$ ipython --no-banner

In [1]: import numpy as np

In [2]: from numpy import linalg as LA

In [3]: np.set_printoptions(precision=1, suppress=True, linewidth=200, floatmode="fixed")

In [4]: K = np.array([[6, 0, 0], [2, 6, 0], [5, 7, 6]])

In [5]: evals, evecs = LA.eig(K)

In [6]: np.sort(LA.eigvals(K @ K))
Out[6]: array([36.0, 36.0, 36.0])

In [7]: np.sort(LA.eigvals(K.T))
Out[7]: array([6.0, 6.0, 6.0])

In [8]: np.prod(evals)
Out[8]: np.float64(216.0)

In [9]: round(float(LA.det(K)), 1)
Out[9]: 216.0

In [10]: np.allclose(K, K.T)
Out[10]: False

In [11]: (K - K.T) / 2
Out[11]: 
array([[ 0.0, -1.0, -2.5],
       [ 1.0,  0.0, -3.5],
       [ 2.5,  3.5,  0.0]])

In [12]: round(np.abs(LA.eigvals(K)).max(), 1)
Out[12]: np.float64(6.0)

In [13]: LA.matrix_power(K, 3)
Out[13]: 
array([[216,   0,   0],
       [216, 216,   0],
       [792, 756, 216]])

In [14]: K @ K
Out[14]: 
array([[36,  0,  0],
       [24, 36,  0],
       [74, 84, 36]])

In [15]: other = K / LA.norm(K, axis=1, keepdims=True)

In [16]: C2 = other @ other.T

In [17]: (np.abs(C2) > 0.9).astype(int)
Out[17]: 
array([[1, 0, 0],
       [0, 1, 0],
       [0, 0, 1]])

In [18]: LA.norm(other, axis=1)
Out[18]: array([1.0, 1.0, 1.0])

In [19]: C2
Out[19]: 
array([[1.0, 0.3, 0.5],
       [0.3, 1.0, 0.8],
       [0.5, 0.8, 1.0]])

In [20]: A = np.load("run8.npy")

In [21]: A
Out[21]: 
array([[ 0.2,  0.2, -0.1],
       [-0.8,  0.0, -0.9],
       [-0.1,  0.3,  0.2]])

In [22]: T = np.stack([A, 4 * A, A[::-1]])

In [23]: LA.det(T)
Out[23]: array([ 0.1,  8.2, -0.1])

In [24]: np.einsum("bij,cij->bc", T, T)
Out[24]: 
array([[ 1.7,  6.7,  1.5],
       [ 6.7, 26.9,  6.0],
       [ 1.5,  6.0,  1.7]])

In [25]: T.shape
Out[25]: (3, 3, 3)

In [26]: vec = np.array([4, 6, 4])

In [27]: a = np.maximum(K @ vec, 0)

In [28]: np.tanh(K @ vec)
Out[28]: array([1.0, 1.0, 1.0])

In [29]: np.maximum(K @ vec, 0) - np.maximum(-K @ vec, 0)
Out[29]: array([24, 44, 86])

In [30]: np.maximum(K @ (3 * vec), 0)
Out[30]: array([ 72, 132, 258])

In [31]: other = np.array([[3, 2, 3], [0, 3, 1], [3, 0, 2]])

In [32]: np.einsum("ij,ij->i", A, A)
Out[32]: array([0.1, 1.5, 0.1])

In [33]: other.T @ A.T
Out[33]: 
array([[ 0.3, -5.1,  0.3],
       [ 1.0, -1.6,  0.7],
       [ 0.6, -4.2,  0.4]])

In [34]: other = LA.inv(A)

In [35]: other
Out[35]: 
array([[ 2.1, -0.5, -1.4],
       [ 2.0,  0.2,  2.0],
       [-1.9, -0.6,  1.3]])

In [36]: np.round(LA.det(A) * LA.det(other), 1)
Out[36]: np.float64(1.0)

In [37]: other = np.array([[6, 6], [0, -2]])

In [38]: Z = np.kron(other, A)

In [39]: LA.matrix_rank(Z)
Out[39]: np.int64(6)

In [40]: Z
Out[40]: 
array([[ 1.2,  1.2, -0.6,  1.2,  1.2, -0.6],
       [-4.8,  0.0, -5.4, -4.8,  0.0, -5.4],
       [-0.6,  1.8,  1.2, -0.6,  1.8,  1.2],
       [ 0.0,  0.0, -0.0, -0.4, -0.4,  0.2],
       [-0.0,  0.0, -0.0,  1.6, -0.0,  1.8],
       [-0.0,  0.0,  0.0,  0.2, -0.6, -0.4]])

In [41]: X = np.array([[0.6, -0.1, 1.5], [-2.3, 1.1, -0.5], [0.7, -1.4, 0.0]])

In [42]: r0 = np.array([4, 0, 5])

In [43]: other = X + np.outer(r0, np.eye(3)[0])

In [44]: round(LA.det(other) / LA.det(X), 1), round(float(1 + LA.solve(X, r0)[0]), 1)
Out[44]: (np.float64(-2.3), -2.3)

In [45]: LA.matrix_rank(LA.inv(other) - LA.inv(X), tol=1e-8)
Out[45]: np.int64(1)

In [46]: other
Out[46]: 
array([[ 4.6, -0.1,  1.5],
       [-2.3,  1.1, -0.5],
       [ 5.7, -1.4,  0.0]])

In [47]: LA.matrix_rank(other - X)
Out[47]: np.int64(1)

In [48]: T = np.stack([other, 4 * other, other[::-1]])

In [49]: T.sum(axis=0)
Out[49]: 
array([[ 28.7,  -1.9,   7.5],
       [-13.8,   6.6,  -3.0],
       [ 33.1,  -7.1,   1.5]])

In [50]: LA.matrix_rank(T.reshape(3, -1))
Out[50]: np.int64(2)

In [51]: LA.matrix_rank(T)
Out[51]: array([3, 3, 3])

In [52]: (T @ other.T).shape
Out[52]: (3, 3, 3)

In [53]: proj = np.triu(np.array([[1, 3, 3], [2, 3, 3], [3, 1, 1]]), 1) + np.eye(3)

In [54]: other = proj @ X @ LA.inv(proj)

In [55]: round(float(np.trace(other)), 1), np.round(np.trace(X), 1)
Out[55]: (1.7, np.float64(1.7))

In [56]: round(LA.norm(X, 2), 1)
Out[56]: np.float64(3.0)

In [57]: np.round(LA.norm(X, "nuc"), 1)
Out[57]: np.float64(5.2)

In [58]: LA.norm(X, axis=1)
Out[58]: array([1.6, 2.6, 1.6])

In [59]: np.round(LA.norm(X) ** 2 / LA.norm(X, 2) ** 2, 1)
Out[59]: np.float64(1.3)

In [60]: mat = np.minimum.outer(np.arange(1, 3), np.arange(1, 3)) * 2

In [61]: mat
Out[61]: 
array([[2, 2],
       [2, 4]])

In [62]: O = mat.astype(float).copy()

In [63]: for j in range(2):
    ...:     O[:, j] -= O[:, :j] @ (O[:, :j].T @ O[:, j])
    ...:     O[:, j] /= LA.norm(O[:, j])
    ...: 

In [64]: np.round(O.T @ mat, 1) + 0
Out[64]: 
array([[2.8, 4.2],
       [0.0, 1.4]])

In [65]: C2 = mat.T @ mat

In [66]: C2
Out[66]: 
array([[ 8, 12],
       [12, 20]])

In [67]: np.diag(C2)
Out[67]: array([ 8, 20])

In [68]: (mat @ mat.T).shape
Out[68]: (2, 2)

In [69]: np.trace(C2), (mat ** 2).sum()
Out[69]: (np.int64(28), np.int64(28))

In [70]: vec = np.array([-1, 0])

In [71]: rhs = C2 @ vec

In [72]: rhs
Out[72]: array([ -8, -12])

In [73]: np.round(LA.solve(C2, C2[:, 0]), 1) + 0
Out[73]: array([1.0, 0.0])

In [74]: other = np.array([[1, -1, 2], [-1, 3, 2]])

In [75]: Z = np.kron(other, mat)

In [76]: Z.shape
Out[76]: (4, 6)

In [77]: Z
Out[77]: 
array([[ 2,  2, -2, -2,  4,  4],
       [ 2,  4, -2, -4,  4,  8],
       [-2, -2,  6,  6,  4,  4],
       [-2, -4,  6, 12,  4,  8]])

In [78]: other = Z / LA.norm(Z, axis=1, keepdims=True)

In [79]: C2 = other @ other.T

In [80]: C2[0].round(1) + 0
Out[80]: array([1.0, 0.9, 0.0, 0.0])

In [81]: (np.abs(C2) > 0.9).astype(int)
Out[81]: 
array([[1, 1, 0, 0],
       [1, 1, 0, 0],
       [0, 0, 1, 1],
       [0, 0, 1, 1]])

In [82]: (C2 - 2 * np.eye(4)).round(6).argmax(axis=1)
Out[82]: array([1, 0, 3, 2])

In [83]: C2.round(1) + 0
Out[83]: 
array([[1.0, 0.9, 0.0, 0.0],
       [0.9, 1.0, 0.0, 0.0],
       [0.0, 0.0, 1.0, 0.9],
       [0.0, 0.0, 0.9, 1.0]])

In [84]: r0 = np.array([3, 3, 0])

In [85]: feats = -1 * np.eye(3) + np.outer(r0, r0)

In [86]: feats
Out[86]: 
array([[ 8.0,  9.0,  0.0],
       [ 9.0,  8.0,  0.0],
       [ 0.0,  0.0, -1.0]])

In [87]: Uu, sigma, VT = LA.svd(feats)

In [88]: np.argmax(sigma[:-1] / (sigma[1:] + 1e-6)) + 1
Out[88]: np.int64(1)

In [89]: other = Uu[:, :1] @ np.diag(sigma[:1]) @ VT[:1]

In [90]: LA.matrix_rank(other)
Out[90]: np.int64(1)

In [91]: np.abs(feats - other).max()
Out[91]: np.float64(1.0)

In [92]: np.round(LA.norm(feats - other) / LA.norm(feats), 1)
Out[92]: np.float64(0.1)
